$ python3 -q
>>> import numpy as np
>>> np.set_printoptions(suppress=True, linewidth=140)
>>> def rnd(a):
...     return np.round(a, 1) + 0
... 
>>> arr = np.loadtxt("layer1.csv", delimiter=",")
>>> print(arr)
[[-0.1 -0.1 -0.2  0.1  0.3 -0.3 -0.2  0.2 -0.1  0.  -0.2  0.2]
 [-0.2 -0.2 -0.4  0.2  0.8 -0.7 -0.5  0.6 -0.2 -0.1 -0.5  0.4]
 [-0.4 -0.3 -0.8  0.3  1.5 -1.3 -0.9  1.  -0.4 -0.2 -0.9  0.7]
 [-0.2 -0.1 -0.3  0.1  0.5 -0.4 -0.3  0.3 -0.2 -0.1 -0.3  0.2]
 [-0.6 -0.3 -1.   0.3  1.9 -1.5 -1.1  1.2 -0.6 -0.2 -1.1  0.9]
 [-0.5 -0.3 -0.9  0.3  1.7 -1.4 -1.   1.1 -0.5 -0.2 -1.   0.8]
 [-0.4 -0.2 -0.7  0.2  1.4 -1.1 -0.8  0.9 -0.4 -0.2 -0.8  0.6]
 [ 0.   0.  -0.1  0.   0.2 -0.1 -0.1  0.1  0.   0.  -0.1  0.1]
 [ 0.   0.   0.   0.   0.   0.   0.   0.   0.   0.   0.   0. ]
 [-0.2 -0.1 -0.3  0.1  0.5 -0.4 -0.3  0.3 -0.2 -0.1 -0.3  0.2]]
>>> r = np.linalg.matrix_rank(arr)
>>> r
np.int64(6)
>>> N = np.linalg.svd(arr)[2][r:].T
>>> print(np.allclose(arr @ N, 0))
True
>>> [int(np.linalg.matrix_rank(np.delete(arr, i, axis=0))) for i in range(10)]
[6, 5, 6, 6, 6, 6, 6, 5, 6, 6]
>>> N.shape
(12, 6)
>>> np.linalg.matrix_rank(arr, rtol=0.1)
np.int64(1)
>>> print([round(float(x), 1) for x in np.linalg.svd(arr, compute_uv=False)[:3]])
[6.5, 0.2, 0.2]
>>> print(np.argsort(-np.linalg.norm(arr, axis=0).round(6), kind="stable")[:3])
[4 5 7]
>>> A = np.load("data.npy")
>>> A
array([[-3.,  1.,  0.,  0.,  0.,  0.,  0.,  0.,  0.],
       [ 0., -3.,  1.,  0.,  0.,  0.,  0.,  0.,  0.],
       [ 0.,  0., -3.,  1.,  0.,  0.,  0.,  0.,  0.],
       [ 0.,  0.,  0., -3.,  1.,  0.,  0.,  0.,  0.],
       [ 0.,  0.,  0.,  0., -3.,  1.,  0.,  0.,  0.],
       [ 0.,  0.,  0.,  0.,  0., -3.,  1.,  0.,  0.],
       [ 0.,  0.,  0.,  0.,  0.,  0., -3.,  1.,  0.],
       [ 0.,  0.,  0.,  0.,  0.,  0.,  0., -3.,  1.],
       [ 0.,  0.,  0.,  0.,  0.,  0.,  0.,  0., -3.]])
>>> rng = np.random.default_rng(6326)
>>> z = rng.permutation(9)
>>> print(z)
[0 3 7 2 5 8 1 4 6]
>>> A2 = A[z][:, z]
>>> A2
array([[-3.,  0.,  0.,  0.,  0.,  0.,  1.,  0.,  0.],
       [ 0., -3.,  0.,  0.,  0.,  0.,  0.,  1.,  0.],
       [ 0.,  0., -3.,  0.,  0.,  1.,  0.,  0.,  0.],
       [ 0.,  1.,  0., -3.,  0.,  0.,  0.,  0.,  0.],
       [ 0.,  0.,  0.,  0., -3.,  0.,  0.,  0.,  1.],
       [ 0.,  0.,  0.,  0.,  0., -3.,  0.,  0.,  0.],
       [ 0.,  0.,  0.,  1.,  0.,  0., -3.,  0.,  0.],
       [ 0.,  0.,  0.,  0.,  1.,  0.,  0., -3.,  0.],
       [ 0.,  0.,  1.,  0.,  0.,  0.,  0.,  0., -3.]])
>>> np.allclose(A2, A)
False
>>> rnd(np.sort(np.abs(np.linalg.eigvals(A2))))
array([3., 3., 3., 3., 3., 3., 3., 3., 3.])
>>> np.trace(A2)
np.float64(-27.0)
>>> Q, vecs = np.linalg.qr(A2[:, :2])[0], np.linalg.qr(A2[:, 2:])[0]
>>> sigma = np.linalg.svd(Q.T @ vecs, compute_uv=False)
>>> (sigma > 0.9).sum()
np.int64(0)
>>> rnd(np.degrees(np.arccos(sigma.clip(0, 1))))
array([62.8, 71.6])
>>> rnd(np.linalg.norm(Q @ Q.T - vecs @ vecs.T, 2))
np.float64(1.0)
>>> x = np.array([4, -4, 4, 5, -1, 3, -5, -3, -3])
>>> a = np.maximum(A @ x, 0)
>>> rnd(np.tanh(A @ x))
array([-1.,  1., -1., -1.,  1., -1.,  1.,  1.,  1.])
>>> A * (a > 1e-9)[:, None]
array([[-0.,  0.,  0.,  0.,  0.,  0.,  0.,  0.,  0.],
       [ 0., -3.,  1.,  0.,  0.,  0.,  0.,  0.,  0.],
       [ 0.,  0., -0.,  0.,  0.,  0.,  0.,  0.,  0.],
       [ 0.,  0.,  0., -0.,  0.,  0.,  0.,  0.,  0.],
       [ 0.,  0.,  0.,  0., -3.,  1.,  0.,  0.,  0.],
       [ 0.,  0.,  0.,  0.,  0., -0.,  0.,  0.,  0.],
       [ 0.,  0.,  0.,  0.,  0.,  0., -3.,  1.,  0.],
       [ 0.,  0.,  0.,  0.,  0.,  0.,  0., -3.,  1.],
       [ 0.,  0.,  0.,  0.,  0.,  0.,  0.,  0., -3.]])
>>> A.T @ a
array([  0., -48.,  16.,   0., -18.,   6., -36.,  -6., -21.])
>>> def softmax(z):
...     e = np.exp(z - z.max(axis=-1, keepdims=True))
...     return e / e.sum(axis=-1, keepdims=True)
... 
>>> rnd(softmax(A).sum(axis=1))
array([1., 1., 1., 1., 1., 1., 1., 1., 1.])
>>> rnd(softmax(10 * A[2]))
array([0., 0., 0., 1., 0., 0., 0., 0., 0.])
>>> S = A @ A.T / np.sqrt(9)
>>> rnd(softmax(S))
array([[0.8, 0. , 0. , 0. , 0. , 0. , 0. , 0. , 0. ],
       [0. , 0.8, 0. , 0. , 0. , 0. , 0. , 0. , 0. ],
       [0. , 0. , 0.8, 0. , 0. , 0. , 0. , 0. , 0. ],
       [0. , 0. , 0. , 0.8, 0. , 0. , 0. , 0. , 0. ],
       [0. , 0. , 0. , 0. , 0.8, 0. , 0. , 0. , 0. ],
       [0. , 0. , 0. , 0. , 0. , 0.8, 0. , 0. , 0. ],
       [0. , 0. , 0. , 0. , 0. , 0. , 0.8, 0. , 0. ],
       [0. , 0. , 0. , 0. , 0. , 0. , 0. , 0.8, 0. ],
       [0. , 0. , 0. , 0. , 0. , 0. , 0. , 0. , 0.7]])
>>> softmax(S).round(6).argmax(axis=1)
array([0, 1, 2, 3, 4, 5, 6, 7, 8])
>>> x = np.array([9, 9, 0, 6, 3, 4, 1, 5, 1])
>>> target = A @ x
>>> coef, lr = np.zeros(9), 1 / np.linalg.norm(A, 2) ** 2
>>> for i in range(12):
...     coef -= lr * A.T @ (A @ coef - target)
...     if i % 2 == 0: print(i, round(np.linalg.norm(A @ coef - target), 1))
... 
0 21.7
2 10.2
4 5.2
6 2.7
8 1.4
10 0.7
>>> rnd(coef)
array([ 8.9,  8.9, -0.1,  5.9,  2.9,  3.9,  0.9,  4.9,  1. ])
>>> rnd(np.linalg.cond(A))
np.float64(1.9)
>>> A2 = np.array([[2, 1, 2, 0, 2, 2, 2, 3, 2, 1, 3, 1, 1],
...     [3, 2, 1, 0, 2, 0, 0, 0, 1, 2, 2, 1, 1],
...     [1, 3, 1, 0, 0, 0, 1, 2, 0, 2, 3, 2, 2],
...     [0, 0, 0, 2, 1, 0, 1, 1, 1, 0, 2, 3, 0],
...     [1, 0, 2, 3, 3, 0, 2, 2, 2, 1, 1, 3, 1],
...     [0, 3, 0, 2, 2, 3, 2, 2, 3, 1, 2, 2, 1],
...     [3, 0, 1, 2, 1, 1, 1, 1, 3, 0, 1, 0, 0],
...     [3, 3, 1, 1, 3, 0, 2, 0, 3, 0, 3, 1, 1]])
>>> F = A2.T @ A2
>>> print(F)
[[33 20 16 12 25  7 16 13 27 11 28 13 11]
 [20 32 10  9 21 11 17 15 22 14 31 18 15]
 [16 10 12  9 16  5 12 13 15  8 17 12  8]
 [12  9  9 22 20  8 16 14 23  5 16 20  6]
 [25 21 16 20 32 11 22 18 31 11 29 23 12]
 [ 7 11  5  8 11 14 11 13 16  5 13  8  5]
 [16 17 12 16 22 11 19 18 24  8 24 19 10]
 [13 15 13 14 18 13 18 23 20 11 24 20 11]
 [27 22 15 23 31 16 24 20 37  9 30 21 11]
 [11 14  8  5 11  5  8 11  9 11 16 12  9]
 [28 31 17 16 29 13 24 24 30 16 41 27 17]
 [13 18 12 20 23  8 19 20 21 12 27 29 12]
 [11 15  8  6 12  5 10 11 11  9 17 12  9]]
>>> # rank 8
>>> r = np.linalg.matrix_rank(F)
>>> print(r)
8
>>> N = np.linalg.svd(F)[2][r:].T
>>> print(N.shape)
(13, 5)
>>> [int(np.linalg.matrix_rank(F[:i])) for i in range(1, len(F) + 1)]
[1, 2, 3, 4, 5, 6, 7, 8, 8, 8, 8, 8, 8]
>>> print([int(np.linalg.matrix_rank(np.delete(F, i, axis=0))) for i in range(13)])
[8, 8, 8, 8, 8, 8, 8, 8, 8, 8, 8, 8, 8]
>>> np.allclose(F @ N, 0)
True
